$ python3 -q
>>> import numpy as np
>>> import numpy.linalg as la
>>> np.set_printoptions(precision=3, suppress=True, linewidth=100, sign=" ")
>>> F = np.load("x.npy")
>>> print(F)
[[-2 -1  0  1  2  3  4]
 [ 5  6  7  8  9 10 11]
 [12 13 14 15 16 17 18]
 [19 20 21 22 23 24 25]
 [26 27 28 29 30 31 32]
 [33 34 35 36 37 38 39]]
>>> # null space of dimension 5
>>> round(float(la.norm(F, 2) / la.norm(F)), 3)
0.999
>>> U, sig, VT = la.svd(F)
>>> sig.round(3) + 0
array([ 143.164,    7.014,    0.   ,    0.   ,    0.   ,    0.   ])
>>> Y = U[:, :2] @ np.diag(sig[:2]) @ VT[:2]
>>> la.matrix_rank(Y)
np.int64(2)
>>> print(round(la.norm(F - Y, 2), 3), round(sig[2], 3))
0.0 0.0
>>> print(np.round(np.abs(F - Y).max(), 3))
0.0
>>> r = la.matrix_rank(F)
>>> r
np.int64(2)
>>> null = la.svd(F)[2][r:].T
>>> [int(la.matrix_rank(np.delete(F, i, axis=0))) for i in range(6)]
[2, 2, 2, 2, 2, 2]
>>> Y = F[0, 0] * F[1:] - np.outer(F[1:, 0], F[0])
>>> Y
array([[   0,   -7,  -14,  -21,  -28,  -35,  -42],
       [   0,  -14,  -28,  -42,  -56,  -70,  -84],
       [   0,  -21,  -42,  -63,  -84, -105, -126],
       [   0,  -28,  -56,  -84, -112, -140, -168],
       [   0,  -35,  -70, -105, -140, -175, -210]])
>>> la.matrix_rank(Y), la.matrix_rank(F)
(np.int64(1), np.int64(2))
>>> np.flatnonzero(~Y.round(6).any(axis=1))
array([], dtype=int64)
>>> m1 = np.loadtxt("test10.csv", delimiter=",")
>>> m1
array([[ 0.,  2.,  3.,  2.,  2., -3.],
       [ 3.,  3., -3.,  0., -2., -2.],
       [ 3.,  3., -1., -3.,  3.,  0.],
       [ 0.,  2., -2.,  2., -1., -1.],
       [-3.,  0.,  3.,  1.,  0.,  2.],
       [ 0., -2., -2., -1.,  1.,  0.],
       [ 3., -3., -2.,  2.,  0., -2.]])
>>> G = m1.T @ m1
>>> la.eigvalsh(G)[::-1]
array([ 75.12 ,  42.221,  33.423,  22.587,   3.836,   1.812])
>>> np.allclose(G, G.T)
True
>>> np.diag(G)
array([ 36.,  39.,  40.,  23.,  19.,  22.])
>>> mat = np.load("case0.npy")
>>> mat
array([[ 1,  0,  0,  0],
       [ 0,  1,  0,  0],
       [ 0,  0,  1,  0],
       [ 0,  0,  0,  1]])
>>> [int(la.matrix_rank(la.matrix_power(mat, p))) for p in range(1, 5)]
[4, 4, 4, 4]
>>> la.matrix_power(mat - np.diag(np.diag(mat)), 4)
array([[ 0,  0,  0,  0],
       [ 0,  0,  0,  0],
       [ 0,  0,  0,  0],
       [ 0,  0,  0,  0]])
>>> np.prod(np.diag(mat)), np.round(la.det(mat), 3)
(np.int64(1), np.float64(1.0))
>>> u = np.array([-5, 0])
>>> np.cross(mat[1, :3], mat[3, :3])
array([ 0,  0,  0])
>>> np.convolve(mat[1], u)
array([ 0, -5,  0,  0,  0])
>>> vec = np.array([-1, 1, -3, -1])
>>> np.trace(mat)
np.int64(4)
>>> mat @ vec
array([-1,  1, -3, -1])
>>> la.eigvalsh(2 * mat - np.eye(4))
array([ 1.,  1.,  1.,  1.])
>>> np.eye(4) - mat
array([[ 0.,  0.,  0.,  0.],
       [ 0.,  0.,  0.,  0.],
       [ 0.,  0.,  0.,  0.],
       [ 0.,  0.,  0.,  0.]])
